In [1]: import numpy as np

In [2]: np.set_printoptions(precision=2, suppress=True, linewidth=200, sign=" ")

In [3]: def tidy(a):
   ...:     return np.round(a, 2) + 0
   ...: 

In [4]: q, _ = np.linalg.qr(np.array([[-0.5, 2.1, 0.2, 0.7, -0.3, -1.9, -0.7, 0.3, 1.2, 1.5],
   ...:     [-0.3, -0.2, -0.2, 2.4, 2.3, 1.6, -0.3, -0.1, 0.7, -0.1],
   ...:     [-0.4, 1.5, -0.7, 0.9, 0.3, -1.3, -0.9, -0.3, 0.0, -1.5],
   ...:     [-2.0, -0.2, 0.7, 0.7, -0.3, -1.1, 1.9, -0.5, 0.0, 0.7],
   ...:     [1.0, -0.4, -1.0, 0.9, -1.7, -0.2, 0.2, 0.7, 0.8, 0.2],
   ...:     [-1.1, 0.2, 1.3, 1.1, 0.9, 1.9, 1.5, -0.3, -0.8, -0.7],
   ...:     [-0.2, 1.1, -1.1, -0.6, 0.4, 1.0, 1.6, 0.1, -1.2, -0.8],
   ...:     [0.3, 1.3, 0.7, 0.9, -0.2, 1.4, -1.2, -1.4, 0.8, 1.6],
   ...:     [0.1, -0.2, 0.6, -1.2, -0.4, 1.7, -0.4, 0.0, 2.3, -1.5],
   ...:     [-0.4, 1.0, 0.9, -0.6, 0.8, -0.4, 0.7, 0.2, -0.2, -1.3]]))

In [5]: M = 4 * q

In [6]: print(tidy(M))
[[-0.76  2.44  0.12  0.31 -0.98  1.07  0.12  1.95  0.03 -1.86]
 [-0.45 -0.36 -0.66  2.69  2.21 -0.23  0.4   0.77 -1.46 -0.37]
 [-0.6   1.73 -1.48  0.44  0.    0.46  1.5  -0.17  0.82  2.67]
 [-3.02 -0.98 -0.6  -0.02 -1.68 -0.09  0.18 -0.75 -1.45 -0.07]
 [ 1.51 -0.13 -0.93  1.41 -2.21 -0.7  -1.64  0.98 -0.86  1.05]
 [-1.66 -0.15  1.36  1.06  0.15 -1.54 -1.23  0.83  2.3   0.61]
 [-0.3   1.3  -2.06 -1.3   0.91 -2.34 -1.12 -0.31 -0.23 -0.75]
 [ 0.45  1.73  1.68  1.24 -0.66 -1.36  0.66 -2.24 -0.73 -0.35]
 [ 0.15 -0.21  1.16 -1.19 -0.14 -1.84  1.84  2.06 -1.24  0.8 ]
 [-0.6   1.1   1.37 -0.84  1.07  1.01 -2.06  0.07 -1.73  1.57]]

In [7]: print(tidy(M.sum(axis=1)))
[ 2.44  2.55  5.35 -8.49 -1.51  1.72 -6.2   0.43  1.39  0.95]

In [8]: print(tidy(np.linalg.norm(M)))
12.65

In [9]: print(tidy(M.sum(axis=0)))
[-5.29  6.45 -0.04  3.79 -1.32 -5.56 -1.34  3.19 -4.54  3.28]

In [10]: print(np.linalg.matrix_rank(M))
10

In [11]: print(tidy(M.mean(axis=0)))
[-0.53  0.65  0.    0.38 -0.13 -0.56 -0.13  0.32 -0.45  0.33]

In [12]: print(M.shape)
(10, 10)
